$ python -q
>>> import numpy as np
>>> from numpy import linalg as LA
>>> np.set_printoptions(suppress=True, linewidth=160)
>>> K = np.load("dump.npy")
>>> K
array([[ 2.,  2.,  0.,  0.,  0.,  0.,  0.],
       [ 2., -2.,  2.,  0.,  0.,  0.,  0.],
       [ 0.,  2., -2.,  2.,  0.,  0.,  0.],
       [ 0.,  0.,  2.,  1.,  2.,  0.,  0.],
       [ 0.,  0.,  0.,  2., -1.,  2.,  0.],
       [ 0.,  0.,  0.,  0.,  2., -1.,  2.],
       [ 0.,  0.,  0.,  0.,  0.,  2., -1.]])
>>> A2 = K / np.sqrt((K ** 2).mean(axis=1, keepdims=True))
>>> np.round(LA.norm(A2, axis=1), 3)
array([2.646, 2.646, 2.646, 2.646, 2.646, 2.646, 2.646])
>>> np.round(K - K.mean(axis=1, keepdims=True), 3)
array([[ 1.429,  1.429, -0.571, -0.571, -0.571, -0.571, -0.571],
       [ 1.714, -2.286,  1.714, -0.286, -0.286, -0.286, -0.286],
       [-0.286,  1.714, -2.286,  1.714, -0.286, -0.286, -0.286],
       [-0.714, -0.714,  1.286,  0.286,  1.286, -0.714, -0.714],
       [-0.429, -0.429, -0.429,  1.571, -1.429,  1.571, -0.429],
       [-0.429, -0.429, -0.429, -0.429,  1.571, -1.429,  1.571],
       [-0.143, -0.143, -0.143, -0.143, -0.143,  1.857, -1.143]])
>>> LA.matrix_rank(A2) == LA.matrix_rank(K)
np.True_
>>> np.round(np.sort(np.abs(LA.eigvals(K))), 3)
array([0.806, 1.345, 1.943, 2.809, 3.348, 3.96 , 4.794])
>>> assert K == K.T
Traceback (most recent call last):
  File "<python-input-10>", line 1, in <module>
    assert K == K.T
           ^^^^^^^^
ValueError: The truth value of an array with more than one element is ambiguous. Use a.any() or a.all()
>>> np.round(np.abs(LA.eigvals(K)).max(), 3)
np.float64(4.794)
>>> K.inv()
Traceback (most recent call last):
  File "<python-input-12>", line 1, in <module>
    K.inv()
    ^^^^^
AttributeError: 'numpy.ndarray' object has no attribute 'inv'
>>> np.allclose(K, K.T)
True
>>> np.round(LA.det(K), 3)
np.float64(376.0)
>>> np.allclose(K @ K.T, K.T @ K)
True
